$ python3 -q
>>> import numpy as np
>>> np.set_printoptions(precision=1, suppress=True, linewidth=100)
>>> M = np.load("data.npy")
>>> M
array([[-0.2, -5.7,  0.9, -1.9],
       [-0.3, -5.2, -0.7, -1.8],
       [-1.5,  5.7, -2.5,  1.9],
       [ 0.7, -0.1, -0.9,  0. ],
       [-0.2,  0.9,  0.4,  0.3],
       [ 0.1,  0.6,  0.9,  0.2],
       [ 0. ,  2.5, -0.2,  0.8],
       [-0.1, -5.4,  1.1, -1.8],
       [-1. , -2.2,  1.2, -0.8],
       [-0.5,  3.2, -0.7,  1. ],
       [-1.1, -1.2, -0.8, -0.4],
       [-0.3,  4.2,  0.4,  1.4],
       [-0.9,  3.9,  1.1,  1.3],
       [-2.2,  0.8,  0.1,  0.3],
       [ 0.1, -1.9, -0.3, -0.6],
       [-0.6, -0.7,  0.9, -0.2],
       [ 2.3,  0.2, -3. ,  0. ],
       [-1.3, -0.2, -0.3, -0.1],
       [-0.9,  1. ,  0.3,  0.4],
       [ 0.4,  0.2, -0.4,  0.1],
       [-0.8, -0.1,  0.6,  0. ],
       [-0.1,  3.8,  0.2,  1.3],
       [ 0.1, -2.7,  0. , -0.9],
       [-0.2, -3. , -1.1, -1. ],
       [ 0.2,  0.5, -0.3,  0.1],
       [-1.7, -1.2,  0. , -0.5]])
>>> dist = np.linalg.norm(M[:, None] - M[None], axis=-1)
>>> np.linalg.norm(M - M.mean(axis=0), axis=1)
array([6. , 5.4, 6.6, 1.3, 1.2, 1.3, 2.7, 5.7, 2.7, 3.5, 1.5, 4.5, 4.4, 2.1, 2. , 1.2, 3.9, 0.9,
       1.3, 0.9, 0.8, 4.1, 2.8, 3.2, 0.9, 1.8])
>>> np.unravel_index(dist.round(6).argmax(), dist.shape)
(np.int64(0), np.int64(2))
>>> np.linalg.matrix_rank(dist ** 2)
np.int64(6)
>>> (dist + 1e9 * np.eye(26)).round(6).argmin(axis=1)
array([ 7,  0,  9, 19,  5,  4,  9,  0, 15,  6, 25, 21, 11, 18, 22, 20,  3, 20,  4, 24, 15, 11, 14,
       22, 19, 10])
>>> dist.shape
(26, 26)
>>> Y = np.c_[M[:, :3] @ np.array([[4, 5, 1], [3, 1, 3], [1, 4, 0]]), np.array([2, 6, -5, -2, 4, -3, 9, -5, -7, 7, 2, -3, 3, 1, 4, 7, -8, -2, 4, 9, 8, 3, -8, 2, 9, 4])]
>>> Y
array([[-17. ,  -3.1, -17.3,   2. ],
       [-17.5,  -9.5, -15.9,   6. ],
       [  8.6, -11.8,  15.6,  -5. ],
       [  1.6,  -0.2,   0.4,  -2. ],
       [  2.3,   1.5,   2.5,   4. ],
       [  3.1,   4.7,   1.9,  -3. ],
       [  7.3,   1.7,   7.5,   9. ],
       [-15.5,  -1.5, -16.3,  -5. ],
       [ -9.4,  -2.4,  -7.6,  -7. ],
       [  6.9,  -2.1,   9.1,   7. ],
       [ -8.8,  -9.9,  -4.7,   2. ],
       [ 11.8,   4.3,  12.3,  -3. ],
       [  9.2,   3.8,  10.8,   3. ],
       [ -6.3,  -9.8,   0.2,   1. ],
       [ -5.6,  -2.6,  -5.6,   4. ],
       [ -3.6,  -0.1,  -2.7,   7. ],
       [  6.8,  -0.3,   2.9,  -8. ],
       [ -6.1,  -7.9,  -1.9,  -2. ],
       [ -0.3,  -2.3,   2.1,   4. ],
       [  1.8,   0.6,   1. ,   9. ],
       [ -2.9,  -1.7,  -1.1,   8. ],
       [ 11.2,   4.1,  11.3,   3. ],
       [ -7.7,  -2.2,  -8. ,  -8. ],
       [-10.9,  -8.4,  -9.2,   2. ],
       [  2. ,   0.3,   1.7,   9. ],
       [-10.4,  -9.7,  -5.3,   4. ]])
>>> np.linalg.matrix_rank(np.c_[M, Y])
np.int64(5)
>>> np.round(np.linalg.norm(Y - M @ np.linalg.lstsq(M, Y)[0], axis=0), 1) + 0
array([ 0. ,  0. ,  0. , 27.1])
